>>> import numpy as np
>>> np.set_printoptions(suppress=True, linewidth=160)
>>> def tidy(a):
...     return np.round(a, 2) + 0
... 
>>> J = np.load("x.npy")
>>> J
array([[0, 0, 0, 1],
       [0, 0, 1, 0],
       [0, 1, 0, 0],
       [1, 0, 0, 0]])
>>> tidy(np.linalg.svd(J, compute_uv=False))
array([1., 1., 1., 1.])
>>> J.T @ J
array([[1, 0, 0, 0],
       [0, 1, 0, 0],
       [0, 0, 1, 0],
       [0, 0, 0, 1]])
>>> tidy(np.linalg.norm(J, axis=0))
array([1., 1., 1., 1.])
>>> ev, V = np.linalg.eigvalsh(J)
Traceback (most recent call last):
  File "<python-input-8>", line 1, in <module>
    ev, V = np.linalg.eigvalsh(J)
    ^^^^^
ValueError: too many values to unpack (expected 2)
>>> ev, V = np.linalg.eigh(J)
>>> np.unique(ev.round(6) + 0, return_counts=True)[1]
array([2, 2])
>>> ev
array([-1., -1.,  1.,  1.])
>>> tidy(V @ np.diag(ev) @ V.T)
array([[0., 0., 0., 1.],
       [0., 0., 1., 0.],
       [0., 1., 0., 0.],
       [1., 0., 0., 0.]])
>>> tidy(np.linalg.svd(J, compute_uv=False))
array([1., 1., 1., 1.])
>>> tidy(V.T @ J @ V)
array([[-1.,  0.,  0.,  0.],
       [ 0., -1.,  0.,  0.],
       [ 0.,  0.,  1.,  0.],
       [ 0.,  0.,  0.,  1.]])
>>> tidy(np.linalg.eigvalsh(J @ J))
array([1., 1., 1., 1.])
>>> tidy(np.linalg.eigvals(J).sum().real)
np.float64(0.0)
>>> tidy(np.linalg.eigvals(J))
array([ 1., -1.,  1., -1.])
>>> tidy(np.linalg.det(2 * J)), tidy(np.linalg.det(J))
(np.float64(16.0), np.float64(1.0))
>>> np.kron(np.eye(2, dtype=int), J)
array([[0, 0, 0, 1, 0, 0, 0, 0],
       [0, 0, 1, 0, 0, 0, 0, 0],
       [0, 1, 0, 0, 0, 0, 0, 0],
       [1, 0, 0, 0, 0, 0, 0, 0],
       [0, 0, 0, 0, 0, 0, 0, 1],
       [0, 0, 0, 0, 0, 0, 1, 0],
       [0, 0, 0, 0, 0, 1, 0, 0],
       [0, 0, 0, 0, 1, 0, 0, 0]])
>>> tidy(np.linalg.det(J[::-1]))
np.float64(1.0)
>>> np.einsum("ii->", J)
np.int64(0)
>>> np.poly(J)
array([ 1.,  0., -2.,  0.,  1.])
